$ ipython --no-banner

In [1]: import numpy as np

In [2]: import numpy.linalg as la

In [3]: np.set_printoptions(precision=1, suppress=True, linewidth=140)

In [4]: rnd = lambda a: np.round(a, 1) + 0

In [5]: B = np.array([[5, 0]])

In [6]: arr = np.block([[np.zeros((1, 1)), B], [B.T, np.zeros((2, 2))]])

In [7]: arr
Out[7]: 
array([[0., 5., 0.],
       [5., 0., 0.],
       [0., 0., 0.]])

In [8]: # splits into 2 blocks

In [9]: vals, V = la.eigh(arr)

In [10]: vals
Out[10]: array([-5.,  0.,  5.])

In [11]: rnd(V.T @ arr @ V)
Out[11]: 
array([[-5.,  0.,  0.],
       [ 0.,  0.,  0.],
       [ 0.,  0.,  5.]])

In [12]: rnd(V.T @ V)
Out[12]: 
array([[1., 0., 0.],
       [0., 1., 0.],
       [0., 0., 1.]])

In [13]: (vals > 1e-8).sum(), (vals < -1e-8).sum()
Out[13]: (np.int64(1), np.int64(1))

In [14]: np.abs(V[:, -1]).round(6).argmax()
Out[14]: np.int64(0)

In [15]: blk = np.stack([arr, -2 * arr, arr[::-1]])

In [16]: rnd(la.norm(blk, axis=(1, 2)))
Out[16]: array([ 7.1, 14.1,  7.1])

In [17]: la.matrix_rank(blk)
Out[17]: array([2, 2, 2])

In [18]: blk.sum(axis=0)
Out[18]: 
array([[ 0., -5.,  0.],
       [ 0.,  0.,  0.],
       [ 0.,  5.,  0.]])

In [19]: rnd(la.det(2 * arr)), rnd(la.det(arr))
Out[19]: (np.float64(0.0), np.float64(0.0))

In [20]: rnd(np.poly(arr))
Out[20]: array([  1.,   0., -25.,   0.])

In [21]: np.kron(np.eye(2, dtype=int), arr)
Out[21]: 
array([[0., 5., 0., 0., 0., 0.],
       [5., 0., 0., 0., 0., 0.],
       [0., 0., 0., 0., 0., 0.],
       [0., 0., 0., 0., 5., 0.],
       [0., 0., 0., 5., 0., 0.],
       [0., 0., 0., 0., 0., 0.]])

In [22]: rnd(la.det(arr[::-1]))
Out[22]: np.float64(0.0)

In [23]: rnd(la.det(arr.T))
Out[23]: np.float64(0.0)

In [24]: np.einsum("ij,ji->", arr, arr)
Out[24]: np.float64(50.0)

In [25]: rng = np.random.default_rng(12313)

In [26]: t = np.sort(rng.uniform(-2, 2, 14))

In [27]: feats = np.c_[t, t ** 2, t ** 3] @ np.array([[0, 1, 0, 0], [0, 2, 0, 0], [2, 1, 2, 1]])

In [28]: rnd(feats)
Out[28]: 
array([[-15.6,  -1.9, -15.6,  -7.8],
       [-12.8,  -1.4, -12.8,  -6.4],
       [-12.7,  -1.3, -12.7,  -6.3],
       [-12.2,  -1.2, -12.2,  -6.1],
       [ -4.3,  -0.1,  -4.3,  -2.2],
       [  0. ,  -0.1,   0. ,   0. ],
       [  0. ,  -0.1,   0. ,   0. ],
       [  0. ,   0. ,   0. ,   0. ],
       [  0. ,   0.1,   0. ,   0. ],
       [  0.2,   1.1,   0.2,   0.1],
       [  1.5,   3.3,   1.5,   0.7],
       [  8. ,  10.6,   8. ,   4. ],
       [  8.2,  10.8,   8.2,   4.1],
       [ 14.7,  16.8,  14.7,   7.3]])

In [29]: # column 2 repeats column 0

In [30]: U, sig, VT = la.svd(feats)

In [31]: V = VT[:(sig > 1e-8).sum()]

In [32]: x0 = feats[13] + 3 * feats[7] + rng.integers(2) * np.eye(4)[1]

In [33]: rnd(x0)
Out[33]: array([14.7, 16.9, 14.7,  7.3])

In [34]: rnd(la.norm(x0 - V.T @ V @ x0))
Out[34]: np.float64(0.0)

In [35]: np.allclose(V.T @ V @ x0, x0)
Out[35]: True
